$ python -q
>>> import numpy as np
>>> np.set_printoptions(precision=2, suppress=True, linewidth=160)
>>> M = np.load("data.npy")
>>> M
array([[-1.,  0.,  0.],
       [ 0., -1., -2.],
       [ 0., -2., -1.]])
>>> f, v = M[0], M[1]
>>> f @ f
np.float64(1.0)
>>> f @ v
np.float64(0.0)
>>> pr = (f @ v) / (f @ f) * f
>>> (v - pr) @ f
np.float64(0.0)
>>> v - pr
array([ 0., -1., -2.])
>>> np.count_nonzero(M)
np.int64(5)
>>> M.sum(axis=1)
array([-1., -3., -3.])
>>> np.linalg.svd(M, compute_uv=False)
array([3., 1., 1.])
>>> M.mean(axis=0)
array([-0.33, -1.  , -1.  ])
>>> M.sum(axis=0)
array([-1., -3., -3.])
>>> M - M[0]
array([[ 0.,  0.,  0.],
       [ 1., -1., -2.],
       [ 1., -2., -1.]])
>>> np.diff(M, axis=0)
array([[ 1., -1., -2.],
       [ 0., -1.,  1.]])
>>> np.unravel_index(np.abs(M).argmax(), M.shape)
(np.int64(1), np.int64(2))
>>> np.round(np.linalg.norm(M), 2)
np.float64(3.32)
>>> np.round(np.linalg.norm(M, "nuc"), 2)
np.float64(5.0)
>>> round(float(np.linalg.norm(M, 1)), 2), round(float(np.linalg.norm(M, np.inf)), 2)
(3.0, 3.0)
>>> np.linalg.norm(M, axis=0)
array([1.  , 2.24, 2.24])
>>> round(float(np.linalg.norm(M[1], 1)), 2), np.round(np.linalg.norm(M[1], np.inf), 2)
(3.0, np.float64(2.0))
>>> np.linalg.norm(M, axis=1).argmax()
np.int64(1)
>>> vec = np.array([3, 2, 1])
>>> y = M @ vec
>>> y
array([-3., -4., -5.])
>>> np.linalg.solve(M.T, M[2])
array([-0., -0.,  1.])
>>> np.linalg.solve(M, 4 * y)
array([12.,  8.,  4.])
>>> E = np.loadtxt("run0.csv", delimiter=",")
>>> E
array([[ 4.,  4.,  1.,  4.],
       [ 0.,  3.,  3.,  2.],
       [ 0., -3.,  0., -1.],
       [ 0.,  3.,  2., -2.]])
>>> vec = np.array([-3, 7, -3, -2])
>>> y = E @ vec
>>> coef, lr = np.zeros(4), 1 / np.linalg.norm(E, 2) ** 2
>>> for i in range(60):
...     coef -= lr * E.T @ (E @ coef - y)
...     if i % 10 == 0: print(i, round(np.linalg.norm(E @ coef - y), 2))
... 
0 17.83
10 7.48
20 4.81
30 3.17
40 2.12
50 1.43
>>> round(float(np.linalg.cond(E)), 2)
5.17
>>> arr = np.array([[-2.02, 4.01, -1.91, 6.09],
...     [0.46, -0.21, -0.1, 0.06],
...     [-2.84, 5.94, -3.84, 8.97]])
>>> blk = np.stack([arr, -3 * arr, arr[::-1]])
>>> blk.shape
(3, 3, 4)
>>> other = np.array([[2, 1], [2, 1], [1, 2], [0, 2]])
>>> np.linalg.matrix_rank(np.vstack([arr, other.T]))
np.int64(4)
>>> np.vstack([arr, other.T]).shape
(5, 4)
>>> other.T @ arr.T
array([[ 2.07,  0.4 ,  2.36],
       [10.35,  0.17, 13.36]])
>>> def softmax(z):
...     e = np.exp(z - z.max(axis=-1, keepdims=True))
...     return e / e.sum(axis=-1, keepdims=True)
... 
>>> np.round(softmax(10 * arr[0]), 2) + 0
array([0., 0., 0., 1.])
>>> softmax(arr).sum(axis=1)
array([1., 1., 1.])
>>> att = arr @ arr.T / np.sqrt(4)
>>> softmax(att)[0] @ arr
array([-2.84,  5.94, -3.84,  8.97])
>>> softmax(att).round(6).argmax(axis=1)
array([2, 1, 2])
>>> other = np.array([[-2, -2, -3], [-1, -1, 1]])
>>> C = np.kron(other, arr)
>>> np.linalg.matrix_rank(C)
np.int64(6)
>>> left, sigma, Vh = np.linalg.svd(arr)
>>> sigma
array([14.11,  0.63,  0.4 ])
>>> other = left[:, :1] @ np.diag(sigma[:1]) @ Vh[:1]
>>> round(float(np.linalg.norm(arr - other) / np.linalg.norm(arr)), 2)
0.05
>>> np.round(np.abs(arr - other).max(), 2)
np.float64(0.44)
>>> rng = np.random.default_rng(867)
>>> J = rng.normal(size=(31, 5))
>>> J = 3 * J / np.linalg.norm(J, axis=1, keepdims=True)
>>> J
array([[-0.86,  0.45, -0.44, -2.4 ,  1.45],
       [ 2.18,  1.25, -0.41,  0.33,  1.56],
       [ 1.51,  0.35,  2.35,  0.7 , -0.76],
       [-1.28,  0.45, -1.52,  0.23,  2.19],
       [ 1.75, -0.85, -0.68, -1.39, -1.68],
       [ 1.15,  2.62, -0.03,  0.87,  0.3 ],
       [ 2.42, -0.55, -0.89,  0.49, -1.35],
       [ 0.51,  0.97,  0.22, -1.15, -2.54],
       [-0.55, -1.76,  0.59,  1.31,  1.88],
       [-1.71,  1.32, -1.53, -1.41, -0.05],
       [ 0.03, -1.88, -0.48, -1.19, -1.95],
       [ 0.46,  1.05, -2.26,  1.6 , -0.07],
       [-2.23, -1.54, -0.96,  0.83,  0.06],
       [ 2.14, -1.32, -1.37, -0.83,  0.37],
       [-0.72, -2.47, -0.08,  0.71, -1.36],
       [-0.56,  1.12,  1.82,  1.98, -0.44],
       [ 0.43,  1.44,  1.11, -2.34,  0.21],
       [ 1.34,  1.01,  0.62,  0.19, -2.4 ],
       [ 0.06,  2.08,  1.57, -1.04, -1.06],
       [-1.76, -1.9 , -0.62,  1.32,  0.44],
       [-1.18,  0.6 , -0.85, -1.59, -2.01],
       [ 0.51, -1.37,  0.57,  0.17,  2.55],
       [-1.95,  0.05,  1.48,  0.34, -1.69],
       [-0.08, -1.56,  1.81,  1.73,  0.54],
       [ 0.01, -1.54,  0.87,  1.02, -2.2 ],
       [ 1.66, -0.19, -1.01, -1.71, -1.5 ],
       [-0.21, -1.91,  0.63,  2.16,  0.49],
       [-2.22,  0.05, -0.7 ,  1.61,  0.99],
       [ 0.61, -2.57,  1.19, -0.7 , -0.35],
       [ 2.26, -1.46,  0.58,  0.79,  0.9 ],
       [ 1.32,  1.6 ,  0.19, -0.33, -2.13]])
>>> other = J / np.linalg.norm(J, axis=1, keepdims=True)
>>> G = other @ other.T
>>> round(float(np.degrees(np.arccos(np.clip(G[25, 21], -1, 1)))), 2)
113.44
>>> np.linalg.norm(other, axis=1)
array([1., 1., 1., 1., 1., 1., 1., 1., 1., 1., 1., 1., 1., 1., 1., 1., 1., 1., 1., 1., 1., 1., 1., 1., 1., 1., 1., 1., 1., 1., 1.])
>>> np.argwhere(np.triu(np.abs(G) > 0.95, 1))
array([[ 4, 25],
       [12, 19],
       [17, 30]])
>>> f = np.array([2, 0])
>>> np.polyval(f, J[16])
array([ 0.87,  2.89,  2.22, -4.67,  0.42])
>>> np.convolve(J[16], f)
array([ 0.87,  2.89,  2.22, -4.67,  0.42,  0.  ])
>>> hat = J @ np.linalg.solve(J.T @ J, J.T)
>>> np.linalg.matrix_rank(np.eye(31) - hat)
np.int64(26)
>>> np.allclose(hat @ hat, hat)
True
>>> np.trace(hat)
np.float64(5.0)
>>> np.round(np.linalg.eigvalsh(hat), 2) + 0
array([0., 0., 0., 0., 0., 0., 0., 0., 0., 0., 0., 0., 0., 0., 0., 0., 0., 0., 0., 0., 0., 0., 0., 0., 0., 0., 1., 1., 1., 1., 1.])
>>> hat = np.triu(np.array([[-1, 3, -3, -3], [-1, 1, -1, 0], [3, 3, 1, 0], [2, -2, 3, 0]]), 1) + np.eye(4)
>>> other = hat @ E @ np.linalg.inv(hat)
>>> hat @ E - E @ hat
array([[ 0., -3., 19., 27.],
       [ 0.,  3.,  3.,  1.],
       [ 0.,  0., -3.,  0.],
       [ 0.,  0.,  3.,  0.]])
>>> round(float(np.linalg.det(other)), 2)
-132.0
>>> np.linalg.matrix_rank(other)
np.int64(4)
>>> other
array([[ 4.,  1., 17., 31.],
       [ 0.,  6.,  9.,  3.],
       [ 0., -3., -3., -1.],
       [ 0.,  3.,  5., -2.]])
>>> data = np.array([[3.0, 1.0, -1.0], [0.0, 5.0, -2.0], [0.0, 3.0, 0.0]])
>>> f = np.array([0, 8])
>>> np.cross(data[1, :3], data[0, :3])
array([ -3.,  -6., -15.])
>>> np.convolve(data[1], f)
array([  0.,   0.,  40., -16.])
>>> np.polyval(f, data[1])
array([8., 8., 8.])
